$ python -q
>>> import numpy as np
>>> np.set_printoptions(precision=2, suppress=True, linewidth=100, legacy="1.25")
>>> M2 = np.array([[0, 2, 3, 3, 0, 2, 0, 2, 1, 3, 0],
...     [2, 3, 3, 0, 1, 1, 3, 0, 3, 3, 2],
...     [1, 1, 1, 1, 2, 0, 3, 1, 3, 0, 1],
...     [1, 2, 2, 2, 2, 1, 3, 3, 2, 2, 1],
...     [3, 3, 3, 3, 3, 3, 3, 3, 3, 3, 2],
...     [2, 2, 2, 3, 3, 1, 2, 3, 2, 2, 1],
...     [3, 3, 1, 1, 2, 3, 0, 1, 3, 3, 1],
...     [0, 1, 3, 1, 0, 1, 2, 0, 3, 2, 2],
...     [1, 0, 0, 1, 1, 2, 2, 1, 3, 2, 2],
...     [1, 1, 2, 1, 2, 2, 1, 1, 0, 2, 3],
...     [3, 3, 3, 0, 0, 2, 3, 2, 1, 0, 1]])
>>> K = M2 + M2.T
>>> K
array([[0, 4, 4, 4, 3, 4, 3, 2, 2, 4, 3],
       [4, 6, 4, 2, 4, 3, 6, 1, 3, 4, 5],
       [4, 4, 2, 3, 5, 2, 4, 4, 3, 2, 4],
       [4, 2, 3, 4, 5, 4, 4, 4, 3, 3, 1],
       [3, 4, 5, 5, 6, 6, 5, 3, 4, 5, 2],
       [4, 3, 2, 4, 6, 2, 5, 4, 4, 4, 3],
       [3, 6, 4, 4, 5, 5, 0, 3, 5, 4, 4],
       [2, 1, 4, 4, 3, 4, 3, 0, 4, 3, 4],
       [2, 3, 3, 3, 4, 4, 5, 4, 6, 2, 3],
       [4, 4, 2, 3, 5, 4, 4, 3, 2, 4, 3],
       [3, 5, 4, 1, 2, 3, 4, 4, 3, 3, 2]])
>>> M2 = K / np.linalg.norm(K, axis=1, keepdims=True)
>>> C2 = M2 @ M2.T
>>> np.linalg.norm(M2, axis=1)
array([1., 1., 1., 1., 1., 1., 1., 1., 1., 1., 1.])
>>> np.argwhere(np.triu(np.abs(C2) > 0.95, 1))
array([[2, 5],
       [2, 9],
       [3, 4],
       [3, 5],
       [3, 9],
       [4, 9],
       [5, 9]])
>>> C2[10]
array([0.88, 0.92, 0.9 , 0.88, 0.9 , 0.88, 0.87, 0.78, 0.91, 0.91, 1.  ])
>>> J = np.loadtxt("layer16.csv", delimiter=",")
>>> J
array([[ 12.9 ,  -2.52,  69.91,  30.85],
       [ 11.83,  -2.23,  67.31,  28.93],
       [  5.05,  -0.48,  49.88,  16.64],
       [  2.22,   0.15,  41.88,  11.41],
       [  1.77,   0.25,  40.57,  10.58],
       [ -5.15,   0.95,  12.53,  -3.45],
       [ -5.27,   0.69,   8.03,  -4.37],
       [ -5.26,   0.68,   7.87,  -4.39],
       [ -5.18,   0.59,   6.81,  -4.47],
       [ -5.08,   0.51,   6.07,  -4.47],
       [ -5.04,   0.49,   5.85,  -4.47],
       [ -4.98,   0.46,   5.51,  -4.45],
       [ -4.85,   0.39,   4.89,  -4.39],
       [ -4.08,   0.11,   2.8 ,  -3.84],
       [ -3.9 ,   0.07,   2.47,  -3.68],
       [ -3.02,  -0.1 ,   1.35,  -2.87],
       [ -1.88,  -0.18,   0.53,  -1.76],
       [ -1.54,  -0.18,   0.38,  -1.43],
       [ -0.15,  -0.03,   0.02,  -0.13],
       [  0.5 ,   0.13,  -0.04,   0.43],
       [  0.84,   0.25,  -0.05,   0.72],
       [  1.39,   0.48,  -0.04,   1.14],
       [  1.48,   0.53,  -0.03,   1.2 ],
       [  1.58,   0.58,  -0.03,   1.27],
       [  2.53,   1.27,   0.06,   1.82],
       [  2.79,   1.54,   0.08,   1.92],
       [  2.94,   1.71,   0.1 ,   1.96],
       [  3.43,   2.45,   0.13,   1.96],
       [  3.65,   2.94,   0.12,   1.86],
       [  3.75,   3.2 ,   0.11,   1.78],
       [  3.81,   3.41,   0.1 ,   1.69],
       [  3.95,   3.95,   0.05,   1.44],
       [  4.06,   4.76,  -0.05,   0.97],
       [  4.08,   4.92,  -0.08,   0.87],
       [  3.59,   9.05,  -1.22,  -2.82],
       [  3.39,   9.8 ,  -1.5 ,  -3.63],
       [  3.06,  10.82,  -1.92,  -4.79],
       [  0.83,  16.01,  -4.53, -11.41],
       [ -0.13,  17.83,  -5.61, -13.96],
       [ -0.54,  18.57,  -6.06, -15.03],
       [ -3.4 ,  23.29,  -9.19, -22.1 ],
       [ -4.17,  24.47, -10.04, -23.95],
       [ -4.49,  24.96, -10.39, -24.71],
       [ -5.53,  26.48, -11.52, -27.14],
       [ -7.08,  28.7 , -13.21, -30.74],
       [ -9.79,  32.39, -16.16, -36.89],
       [-18.68,  43.53, -25.91, -56.42]])
>>> # rows and columns are dependent
>>> labels = J[:, 1] > np.median(J[:, 1])
>>> u = J[labels].mean(axis=0) - J[~labels].mean(axis=0)
>>> np.argsort(-np.abs(u).round(6), kind="stable")
array([2, 1, 3, 0])
>>> u
array([  0.31,  13.68, -19.01, -13.48])
>>> ((J - J.mean(axis=0)) @ u > 0).astype(int)
array([0, 0, 0, 0, 0, 0, 0, 0, 0, 0, 0, 0, 0, 0, 0, 0, 0, 0, 0, 0, 0, 0, 0, 0, 0, 0, 0, 0, 0, 0, 0,
       0, 0, 0, 1, 1, 1, 1, 1, 1, 1, 1, 1, 1, 1, 1, 1])
>>> np.round((((J - J.mean(axis=0)) @ u > 0) == labels).mean(), 2)
0.79
